In [1]: import numpy as np

In [2]: np.set_printoptions(suppress=True, linewidth=200)

In [3]: u = np.array([-2, -1, 3, -3, 1]) + 0.5

In [4]: M = np.eye(5) - 2 * np.outer(u, u) / (u @ u)

In [5]: print(M.round(2))
[[ 0.81 -0.06  0.45 -0.32  0.19]
 [-0.06  0.98  0.15 -0.11  0.06]
 [ 0.45  0.15 -0.05  0.75 -0.45]
 [-0.32 -0.11  0.75  0.46  0.32]
 [ 0.19  0.06 -0.45  0.32  0.81]]

In [6]: u = np.array([3, 5, 0, 0, 5])

In [7]: A2 = M + np.outer(u, np.eye(5)[2])

In [8]: print(A2.round(2))
[[ 0.81 -0.06  3.45 -0.32  0.19]
 [-0.06  0.98  5.15 -0.11  0.06]
 [ 0.45  0.15 -0.05  0.75 -0.45]
 [-0.32 -0.11  0.75  0.46  0.32]
 [ 0.19  0.06  4.55  0.32  0.81]]

In [9]: print(np.linalg.matrix_rank(A2 - M))
1

In [10]: K = np.loadtxt("m.csv", delimiter=",")

In [11]: print(K.round(2))
[[ 0.05 -0.05 -0.06  0.12  0.1   0.03  0.04  0.09  0.07]
 [-0.05  0.05  0.06 -0.12 -0.1  -0.03 -0.04 -0.09 -0.07]
 [-0.06  0.06  0.07 -0.14 -0.12 -0.03 -0.05 -0.11 -0.08]
 [ 0.12 -0.12 -0.14  0.3   0.25  0.07  0.11  0.23  0.18]
 [ 0.1  -0.1  -0.12  0.25  0.2   0.06  0.09  0.19  0.14]
 [ 0.03 -0.03 -0.03  0.07  0.06  0.02  0.02  0.05  0.04]
 [ 0.04 -0.04 -0.05  0.11  0.09  0.02  0.04  0.08  0.06]
 [ 0.09 -0.09 -0.11  0.23  0.19  0.05  0.08  0.17  0.13]
 [ 0.07 -0.07 -0.08  0.18  0.14  0.04  0.06  0.13  0.1 ]]

In [12]: print(round(np.abs(np.linalg.eigvals(K)).max(), 2))
1.0

In [13]: print(np.round(np.linalg.matrix_power(K, 2), 2))
[[ 0.05 -0.05 -0.06  0.12  0.1   0.03  0.04  0.09  0.07]
 [-0.05  0.05  0.06 -0.12 -0.1  -0.03 -0.04 -0.09 -0.07]
 [-0.06  0.06  0.07 -0.14 -0.12 -0.03 -0.05 -0.11 -0.08]
 [ 0.12 -0.12 -0.14  0.3   0.25  0.07  0.11  0.23  0.18]
 [ 0.1  -0.1  -0.12  0.25  0.2   0.06  0.09  0.19  0.14]
 [ 0.03 -0.03 -0.03  0.07  0.06  0.02  0.02  0.05  0.04]
 [ 0.04 -0.04 -0.05  0.11  0.09  0.02  0.04  0.08  0.06]
 [ 0.09 -0.09 -0.11  0.23  0.19  0.05  0.08  0.17  0.13]
 [ 0.07 -0.07 -0.08  0.18  0.14  0.04  0.06  0.13  0.1 ]]

In [14]: print(round(float(np.linalg.det(K)), 2))
-0.0

In [15]: print(np.allclose(K, K.T))
True

In [16]: print(np.round(np.sort(np.abs(np.linalg.eigvals(K))), 2) + 0)
[0. 0. 0. 0. 0. 0. 0. 0. 1.]

In [17]: print(np.round(K @ K, 2))
[[ 0.05 -0.05 -0.06  0.12  0.1   0.03  0.04  0.09  0.07]
 [-0.05  0.05  0.06 -0.12 -0.1  -0.03 -0.04 -0.09 -0.07]
 [-0.06  0.06  0.07 -0.14 -0.12 -0.03 -0.05 -0.11 -0.08]
 [ 0.12 -0.12 -0.14  0.3   0.25  0.07  0.11  0.23  0.18]
 [ 0.1  -0.1  -0.12  0.25  0.2   0.06  0.09  0.19  0.14]
 [ 0.03 -0.03 -0.03  0.07  0.06  0.02  0.02  0.05  0.04]
 [ 0.04 -0.04 -0.05  0.11  0.09  0.02  0.04  0.08  0.06]
 [ 0.09 -0.09 -0.11  0.23  0.19  0.05  0.08  0.17  0.13]
 [ 0.07 -0.07 -0.08  0.18  0.14  0.04  0.06  0.13  0.1 ]]

In [18]: print(np.round((K + K.T) / 2, 2))
[[ 0.05 -0.05 -0.06  0.12  0.1   0.03  0.04  0.09  0.07]
 [-0.05  0.05  0.06 -0.12 -0.1  -0.03 -0.04 -0.09 -0.07]
 [-0.06  0.06  0.07 -0.14 -0.12 -0.03 -0.05 -0.11 -0.08]
 [ 0.12 -0.12 -0.14  0.3   0.25  0.07  0.11  0.23  0.18]
 [ 0.1  -0.1  -0.12  0.25  0.2   0.06  0.09  0.19  0.14]
 [ 0.03 -0.03 -0.03  0.07  0.06  0.02  0.02  0.05  0.04]
 [ 0.04 -0.04 -0.05  0.11  0.09  0.02  0.04  0.08  0.06]
 [ 0.09 -0.09 -0.11  0.23  0.19  0.05  0.08  0.17  0.13]
 [ 0.07 -0.07 -0.08  0.18  0.14  0.04  0.06  0.13  0.1 ]]
